% python3 -q
>>> import numpy as np
>>> import numpy.linalg as la
>>> np.set_printoptions(precision=2, suppress=True, linewidth=160)
>>> F = np.load("mat.npy")
>>> F
array([[ 1,  1, -1, -1, -1, -1,  1,  1],
       [ 1,  1,  1,  1, -1, -1, -1, -1],
       [ 1,  1,  1,  1,  1,  1,  1,  1],
       [ 1, -1, -1,  1, -1,  1,  1, -1],
       [ 1, -1,  1, -1,  1, -1,  1, -1],
       [ 1,  1, -1, -1,  1,  1, -1, -1]])
>>> r0 = np.array([2, 2, 2])
>>> np.convolve(F[2], r0)
array([2, 4, 6, 6, 6, 6, 6, 6, 4, 2])
>>> np.polyval(r0, F[2])
array([6, 6, 6, 6, 6, 6, 6, 6])
>>> np.cross(F[2, :3], F[0, :3])
array([-2,  2,  0])
>>> m1 = np.loadtxt("layer6.csv", delimiter=",")
>>> m1
array([[1.  , 0.2 , 0.04, 0.01, 0.  , 0.  , 0.  ],
       [0.2 , 1.  , 0.2 , 0.04, 0.01, 0.  , 0.  ],
       [0.04, 0.2 , 1.  , 0.2 , 0.04, 0.01, 0.  ],
       [0.01, 0.04, 0.2 , 1.  , 0.2 , 0.04, 0.01],
       [0.  , 0.01, 0.04, 0.2 , 1.  , 0.2 , 0.04],
       [0.  , 0.  , 0.01, 0.04, 0.2 , 1.  , 0.2 ],
       [0.  , 0.  , 0.  , 0.01, 0.04, 0.2 , 1.  ]])
>>> w, evecs = la.eigh(m1)
>>> x = np.array([5, 3, 2, 3, 0, 5, 5])
>>> np.round(evecs * np.sqrt(w) @ evecs.T, 2) + 0
array([[0.99, 0.1 , 0.01, 0.  , 0.  , 0.  , 0.  ],
       [0.1 , 0.99, 0.1 , 0.01, 0.  , 0.  , 0.  ],
       [0.01, 0.1 , 0.99, 0.1 , 0.01, 0.  , 0.  ],
       [0.  , 0.01, 0.1 , 0.99, 0.1 , 0.01, 0.  ],
       [0.  , 0.  , 0.01, 0.1 , 0.99, 0.1 , 0.01],
       [0.  , 0.  , 0.  , 0.01, 0.1 , 0.99, 0.1 ],
       [0.  , 0.  , 0.  , 0.  , 0.01, 0.1 , 0.99]])
>>> np.round(evecs * np.abs(w) @ evecs.T, 2) + 0
array([[1.  , 0.2 , 0.04, 0.01, 0.  , 0.  , 0.  ],
       [0.2 , 1.  , 0.2 , 0.04, 0.01, 0.  , 0.  ],
       [0.04, 0.2 , 1.  , 0.2 , 0.04, 0.01, 0.  ],
       [0.01, 0.04, 0.2 , 1.  , 0.2 , 0.04, 0.01],
       [0.  , 0.01, 0.04, 0.2 , 1.  , 0.2 , 0.04],
       [0.  , 0.  , 0.01, 0.04, 0.2 , 1.  , 0.2 ],
       [0.  , 0.  , 0.  , 0.01, 0.04, 0.2 , 1.  ]])
>>> np.abs(m1).sum(axis=1).max(), round(np.abs(w).max(), 2)
(np.float64(1.5), np.float64(1.44))
>>> np.round(evecs * np.maximum(w, 0) @ evecs.T, 2) + 0
array([[1.  , 0.2 , 0.04, 0.01, 0.  , 0.  , 0.  ],
       [0.2 , 1.  , 0.2 , 0.04, 0.01, 0.  , 0.  ],
       [0.04, 0.2 , 1.  , 0.2 , 0.04, 0.01, 0.  ],
       [0.01, 0.04, 0.2 , 1.  , 0.2 , 0.04, 0.01],
       [0.  , 0.01, 0.04, 0.2 , 1.  , 0.2 , 0.04],
       [0.  , 0.  , 0.01, 0.04, 0.2 , 1.  , 0.2 ],
       [0.  , 0.  , 0.  , 0.01, 0.04, 0.2 , 1.  ]])
>>> la.eigvalsh(m1[1:, 1:])
array([0.69, 0.76, 0.87, 1.03, 1.24, 1.42])
>>> x = np.ones(7)
>>> for _ in range(7):
...     x = m1 @ x
...     x /= la.norm(x)
...     print(round(x @ m1 @ x, 2))
... 
1.42
1.43
1.44
1.44
1.44
1.44
1.44
>>> x
array([0.24, 0.37, 0.44, 0.47, 0.44, 0.37, 0.24])
>>> K = np.loadtxt("w.csv", delimiter=",")
>>> K
array([[ 1.,  1.,  2.],
       [ 1.,  0.,  1.],
       [ 0.,  2., 21.]])
>>> [round(float(x), 2) for x in la.svd(K, compute_uv=False)[:3]]
[21.22, 1.51, 0.59]
>>> np.abs(la.svd(K)[2][-1])
array([0.4 , 0.91, 0.09])
>>> la.matrix_rank(K, rtol=0.1)
np.int64(1)
>>> round(la.norm(K, 2) / la.norm(K), 2)
np.float64(1.0)
>>> O, R = la.qr(K)
>>> round(float(np.trace(O @ O.T)), 2)
3.0
>>> np.allclose(R.T @ R, K.T @ K)
True
>>> round(float(abs(R[0, 0])), 2), round(la.norm(K[:, 0]), 2)
(1.41, np.float64(1.41))
>>> np.abs(np.diag(R))
array([1.41, 2.12, 6.33])
>>> out = K[0, 0] * K[1:] - np.outer(K[1:, 0], K[0])
>>> out
array([[ 0., -1., -1.],
       [ 0.,  2., 21.]])
>>> np.flatnonzero(~out.round(6).any(axis=1))
array([], dtype=int64)
>>> Uu, s, Vh = la.svd(K)
>>> s
array([21.22,  1.51,  0.59])
>>> np.argmax(s[:-1] / (s[1:] + 1e-6)) + 1
np.int64(1)
>>> out = Uu[:, :1] @ np.diag(s[:1]) @ Vh[:1]
>>> out
array([[ 0.01,  0.21,  2.09],
       [ 0.01,  0.1 ,  1.  ],
       [ 0.15,  2.07, 20.99]])
>>> round(float(np.abs(K - out).max()), 2)
0.99
>>> np.round(la.norm(K - out, 2), 2), round(float(s[1]), 2)
(np.float64(1.51), 1.51)
>>> np.poly(K)
array([  1., -22.,  18.,  19.])
>>> round(la.det(K.T), 2)
np.float64(-19.0)
>>> np.einsum("ij,ji->", K, K)
np.float64(448.0)
>>> np.round(la.det(2 * K), 2), np.round(la.det(K), 2)
(np.float64(-152.0), np.float64(-19.0))
>>> round(float(la.eigvals(K).sum().real), 2)
22.0
>>> np.round(la.det(K[::-1]), 2)
np.float64(19.0)
>>> data = np.load("dump.npy")
>>> data
array([[ 2,  2,  0, -3,  2,  0,  1,  2, -3],
       [ 3, -2, -3, -2,  2, -3,  2,  3, -3],
       [-1, -2,  3,  1, -1,  0, -2, -1, -1],
       [-7,  8,  9,  3, -4,  9, -5, -7,  6]])
>>> Uu, s, Vh = la.svd(data)
>>> s.round(2) + 0
array([21.9 ,  5.76,  3.89,  0.  ])
>>> np.argmax(s[:-1] / (s[1:] + 1e-6)) + 1
np.int64(3)
>>> out = Uu[:, :3] @ np.diag(s[:3]) @ Vh[:3]
>>> out.round(2) + 0
array([[ 2.,  2.,  0., -3.,  2.,  0.,  1.,  2., -3.],
       [ 3., -2., -3., -2.,  2., -3.,  2.,  3., -3.],
       [-1., -2.,  3.,  1., -1.,  0., -2., -1., -1.],
       [-7.,  8.,  9.,  3., -4.,  9., -5., -7.,  6.]])
>>> np.round(la.norm(data - out) / la.norm(data), 2)
np.float64(0.0)
>>> la.matrix_rank(out)
np.int64(3)
>>> la.matrix_rank(data, rtol=0.05)
np.int64(3)
>>> round(la.norm(data - out, 2), 2), round(float(s[3]), 2)
(np.float64(0.0), 0.0)
